$ ipython --no-banner

In [1]: import numpy as np

In [2]: np.set_printoptions(suppress=True, linewidth=200)

In [3]: A = np.load("w.npy")

In [4]: A
Out[4]: 
array([[ 2, -2,  2, -2,  2, -2],
       [-1,  2, -1,  2, -1,  2],
       [ 3,  1,  3,  1,  3,  1],
       [ 2, -2,  2, -2,  2, -2],
       [-1,  2, -1,  2, -1,  2],
       [ 3,  1,  3,  1,  3,  1]])

In [5]: rng = np.random.default_rng(6)

In [6]: z = rng.permutation(6)

In [7]: z
Out[7]: array([2, 3, 0, 5, 4, 1])

In [8]: A2 = A[z][:, z]

In [9]: A2
Out[9]: 
array([[ 3,  1,  3,  1,  3,  1],
       [ 2, -2,  2, -2,  2, -2],
       [ 2, -2,  2, -2,  2, -2],
       [ 3,  1,  3,  1,  3,  1],
       [-1,  2, -1,  2, -1,  2],
       [-1,  2, -1,  2, -1,  2]])

In [10]: np.diag(A2)
Out[10]: array([ 3, -2,  2,  1, -1,  2])

In [11]: np.round(np.sort(np.abs(np.linalg.eigvals(A2))), 3) + 0
Out[11]: array([0., 0., 0., 0., 0., 5.])

In [12]: np.trace(A2)
Out[12]: np.int64(5)

In [13]: r = np.linalg.matrix_rank(A2)

In [14]: r
Out[14]: np.int64(2)

In [15]: N = np.linalg.svd(A2)[2][r:].T

In [16]: N.shape
Out[16]: (6, 4)

In [17]: [int(np.linalg.matrix_rank(A2[:, :j + 1])) for j in range(6)]
Out[17]: [1, 2, 2, 2, 2, 2]

In [18]: [int(np.linalg.matrix_rank(A2[:i])) for i in range(1, len(A2) + 1)]
Out[18]: [1, 2, 2, 2, 2, 2]

In [19]: U, sig, Vt = np.linalg.svd(A)

In [20]: np.argmax(sig[:-1] / (sig[1:] + 1e-6)) + 1
Out[20]: np.int64(2)

In [21]: A2 = U[:, :2] @ np.diag(sig[:2]) @ Vt[:2]

In [22]: np.linalg.matrix_rank(A, rtol=0.05)
Out[22]: np.int64(2)

In [23]: A2.round(3)
Out[23]: 
array([[ 2., -2.,  2., -2.,  2., -2.],
       [-1.,  2., -1.,  2., -1.,  2.],
       [ 3.,  1.,  3.,  1.,  3.,  1.],
       [ 2., -2.,  2., -2.,  2., -2.],
       [-1.,  2., -1.,  2., -1.,  2.],
       [ 3.,  1.,  3.,  1.,  3.,  1.]])

In [24]: np.linalg.matrix_rank(A2)
Out[24]: np.int64(2)

In [25]: O, _ = np.linalg.qr(np.array([[-1.5, 0.4, 1.6, -1.9],
    ...:     [1.2, 0.2, -0.7, -0.6],
    ...:     [2.4, -0.8, 0.3, 0.1],
    ...:     [0.8, -0.1, -2.4, 1.6]]))

In [26]: w = np.array([2, 5, -5, -4])

In [27]: M = O @ np.diag(w) @ O.T

In [28]: M.round(3)
Out[28]: 
array([[-2.766, -0.477, -2.654, -0.259],
       [-0.477,  3.753, -1.86 ,  2.056],
       [-2.654, -1.86 ,  1.002,  0.807],
       [-0.259,  2.056,  0.807, -3.989]])

In [29]: w, evecs = np.linalg.eig(M)

In [30]: np.round(np.sort(np.linalg.eigvals(M @ M)), 3)
Out[30]: array([ 4., 16., 25., 25.])

In [31]: np.round(np.prod(w), 3)
Out[31]: np.float64(200.0)

In [32]: w.round(3)
Out[32]: array([-5., -4.,  2.,  5.])

In [33]: np.round(M.ravel(order="F"), 3)
Out[33]: array([-2.766, -0.477, -2.654, -0.259, -0.477,  3.753, -1.86 ,  2.056, -2.654, -1.86 ,  1.002,  0.807, -0.259,  2.056,  0.807, -3.989])

In [34]: blk = M.reshape(4, 2, -1)

In [35]: np.round(np.einsum("ihd,ihd->ih", blk, blk), 3)
Out[35]: 
array([[ 7.879,  7.112],
       [14.311,  7.685],
       [10.504,  1.655],
       [ 4.294, 16.559]])

In [36]: np.round(np.swapaxes(blk, 1, 2)[2], 3)
Out[36]: 
array([[-2.654,  1.002],
       [-1.86 ,  0.807]])

In [37]: blk[:, 0].round(3)
Out[37]: 
array([[-2.766, -0.477],
       [-0.477,  3.753],
       [-2.654, -1.86 ],
       [-0.259,  2.056]])

In [38]: np.round(blk.transpose(1, 0, 2), 3)
Out[38]: 
array([[[-2.766, -0.477],
        [-0.477,  3.753],
        [-2.654, -1.86 ],
        [-0.259,  2.056]],

       [[-2.654, -0.259],
        [-1.86 ,  2.056],
        [ 1.002,  0.807],
        [ 0.807, -3.989]]])

In [39]: np.round(np.linalg.norm(M, 1), 3), round(np.linalg.norm(M, np.inf), 3)
Out[39]: (np.float64(8.145), np.float64(8.145))

In [40]: round(float(np.linalg.norm(M, 2)), 3)
Out[40]: 5.0

In [41]: np.linalg.norm(M, axis=1).argmax()
Out[41]: np.int64(1)

In [42]: np.round(np.linalg.norm(M[0] - M[1]), 3)
Out[42]: np.float64(5.396)

In [43]: np.round(np.linalg.norm(M, axis=0), 3)
Out[43]: array([3.872, 4.69 , 3.487, 4.567])

In [44]: np.round(np.linalg.norm(M, axis=1), 3)
Out[44]: array([3.872, 4.69 , 3.487, 4.567])

In [45]: proj = np.triu(np.array([[3, 0, 0, 3], [-1, 3, 1, -3], [2, 0, 3, -3], [3, -1, -1, 1]]), 1) + np.eye(4)

In [46]: A2 = proj @ M @ np.linalg.inv(proj)

In [47]: np.round(proj @ M - M @ proj, 3)
Out[47]: 
array([[ -0.776,   6.168,   2.896, -13.06 ],
       [ -1.878,  -8.028,  -5.17 ,  19.882],
       [  0.776,  -6.168,  -0.56 ,  17.356],
       [  0.   ,   0.   ,  -2.056,   9.364]])

In [48]: round(float(np.linalg.det(A2)), 3)
Out[48]: 200.0

In [49]: round(np.trace(A2), 3), round(float(np.trace(M)), 3)
Out[49]: (np.float64(-2.0), -2.0)

In [50]: A2.round(3)
Out[50]: 
array([[-3.542,  5.691, -5.926, -2.302],
       [-2.355, -4.275,  0.997, 12.062],
       [-1.878, -8.028,  6.61 , 14.155],
       [-0.259,  2.056, -1.249, -0.793]])

In [51]: np.linalg.matrix_rank(A2)
Out[51]: np.int64(4)

In [52]: np.round(np.linalg.eigvals(A2), 3)
Out[52]: array([-5., -4.,  2.,  5.])

In [53]: round(np.einsum("ij,ji->", A2, A2), 3)
Out[53]: np.float64(70.0)

In [54]: round(np.einsum("ii->", A2), 3)
Out[54]: np.float64(-2.0)

In [55]: np.round(np.kron(np.eye(2, dtype=int), A2), 3)
Out[55]: 
array([[-3.542,  5.691, -5.926, -2.302, -0.   ,  0.   , -0.   , -0.   ],
       [-2.355, -4.275,  0.997, 12.062, -0.   , -0.   ,  0.   ,  0.   ],
       [-1.878, -8.028,  6.61 , 14.155, -0.   , -0.   ,  0.   ,  0.   ],
       [-0.259,  2.056, -1.249, -0.793, -0.   ,  0.   , -0.   , -0.   ],
       [-0.   ,  0.   , -0.   , -0.   , -3.542,  5.691, -5.926, -2.302],
       [-0.   , -0.   ,  0.   ,  0.   , -2.355, -4.275,  0.997, 12.062],
       [-0.   , -0.   ,  0.   ,  0.   , -1.878, -8.028,  6.61 , 14.155],
       [-0.   ,  0.   , -0.   , -0.   , -0.259,  2.056, -1.249, -0.793]])

In [56]: E = np.array([[-2.0, 0.0, 0.0, 1.0, 2.0, 2.0, 1.0],
    ...:     [0.0, -3.0, 0.0, 0.0, 0.0, 0.0, 0.0],
    ...:     [0.0, 0.0, -3.0, 0.0, 0.0, 0.0, 0.0],
    ...:     [1.0, 0.0, 0.0, -2.0, 2.0, 2.0, 1.0],
    ...:     [2.0, 0.0, 0.0, 2.0, 1.0, 4.0, 2.0],
    ...:     [2.0, 0.0, 0.0, 2.0, 4.0, 1.0, 2.0],
    ...:     [1.0, 0.0, 0.0, 1.0, 2.0, 2.0, -2.0]])

In [57]: vec = np.array([-3, 3, 0, 2, -3, -2, -1])

In [58]: a = np.maximum(E @ vec, 0)

In [59]: np.maximum(E @ (3 * vec), 0)
Out[59]: array([0., 0., 0., 0., 0., 0., 0.])

In [60]: np.flatnonzero(a > 1e-9)
Out[60]: array([], dtype=int64)

In [61]: E.T @ a
Out[61]: array([0., 0., 0., 0., 0., 0., 0.])

In [62]: a
Out[62]: array([0., 0., 0., 0., 0., 0., 0.])

In [63]: blk = np.stack([E, -2 * E, E[::-1]])

In [64]: np.linalg.matrix_rank(blk)
Out[64]: array([7, 7, 7])

In [65]: np.einsum("bij,cij->bc", blk, blk)
Out[65]: 
array([[ 118., -236.,   24.],
       [-236.,  472.,  -48.],
       [  24.,  -48.,  118.]])

In [66]: blk.shape
Out[66]: (3, 7, 7)

In [67]: np.round(np.linalg.det(blk), 3)
Out[67]: array([   5832., -746496.,   -5832.])

In [68]: blk.sum(axis=0)
Out[68]: 
array([[ 3.,  0.,  0.,  0.,  0.,  0., -3.],
       [ 2.,  3.,  0.,  2.,  4.,  1.,  2.],
       [ 2.,  0.,  3.,  2.,  1.,  4.,  2.],
       [ 0.,  0.,  0.,  0.,  0.,  0.,  0.],
       [-2.,  0., -3., -2., -1., -4., -2.],
       [-2., -3.,  0., -2., -4., -1., -2.],
       [-3.,  0.,  0.,  0.,  0.,  0.,  3.]])

In [69]: (blk @ E.T).shape
Out[69]: (3, 7, 7)

In [70]: K = np.array([[-1.6, 0.0, 1.5, -1.1, -1.4, -0.7],
    ...:     [-0.5, 0.5, -0.7, -0.6, -0.5, -0.3],
    ...:     [-1.0, 0.0, -0.8, 0.2, 0.7, -0.8],
    ...:     [0.1, -0.3, 1.9, -1.4, -0.8, -0.3],
    ...:     [-0.7, 0.5, 0.3, -0.5, 1.3, 1.5],
    ...:     [1.7, -2.5, 0.1, 0.4, -0.6, 0.4]])

In [71]: K[:, 1] *= 5

In [72]: K
Out[72]: 
array([[ -1.6,   0. ,   1.5,  -1.1,  -1.4,  -0.7],
       [ -0.5,   2.5,  -0.7,  -0.6,  -0.5,  -0.3],
       [ -1. ,   0. ,  -0.8,   0.2,   0.7,  -0.8],
       [  0.1,  -1.5,   1.9,  -1.4,  -0.8,  -0.3],
       [ -0.7,   2.5,   0.3,  -0.5,   1.3,   1.5],
       [  1.7, -12.5,   0.1,   0.4,  -0.6,   0.4]])

In [73]: A2 = K / np.sqrt((K ** 2).mean(axis=1, keepdims=True))

In [74]: np.round(np.linalg.norm(A2, axis=1), 3)
Out[74]: array([2.449, 2.449, 2.449, 2.449, 2.449, 2.449])

In [75]: np.linalg.matrix_rank(A2) == np.linalg.matrix_rank(K)
Out[75]: np.True_

In [76]: np.linalg.matrix_rank(K - K.mean(axis=1, keepdims=True))
Out[76]: np.int64(5)

In [77]: A2[0].round(3)
Out[77]: array([-1.347,  0.   ,  1.262, -0.926, -1.178, -0.589])

In [78]: A2 = np.array([[2, 0, 3], [3, 2, 3], [2, 2, 0], [1, 2, 2], [0, 2, 3], [0, 1, 3]])

In [79]: np.round(np.einsum("ij,ij->i", K, K), 3)
Out[79]: array([  8.47,   7.69,   2.81,   8.56,  11.02, 159.83])

In [80]: A2 @ K
ValueError: matmul: Input operand 1 has a mismatch in its core dimension 0, with gufunc signature (n?,k),(k,m?)->(n?,m?) (size 6 is different from 3)


In [81]: np.linalg.matrix_rank(K @ A2)
Out[81]: np.int64(3)
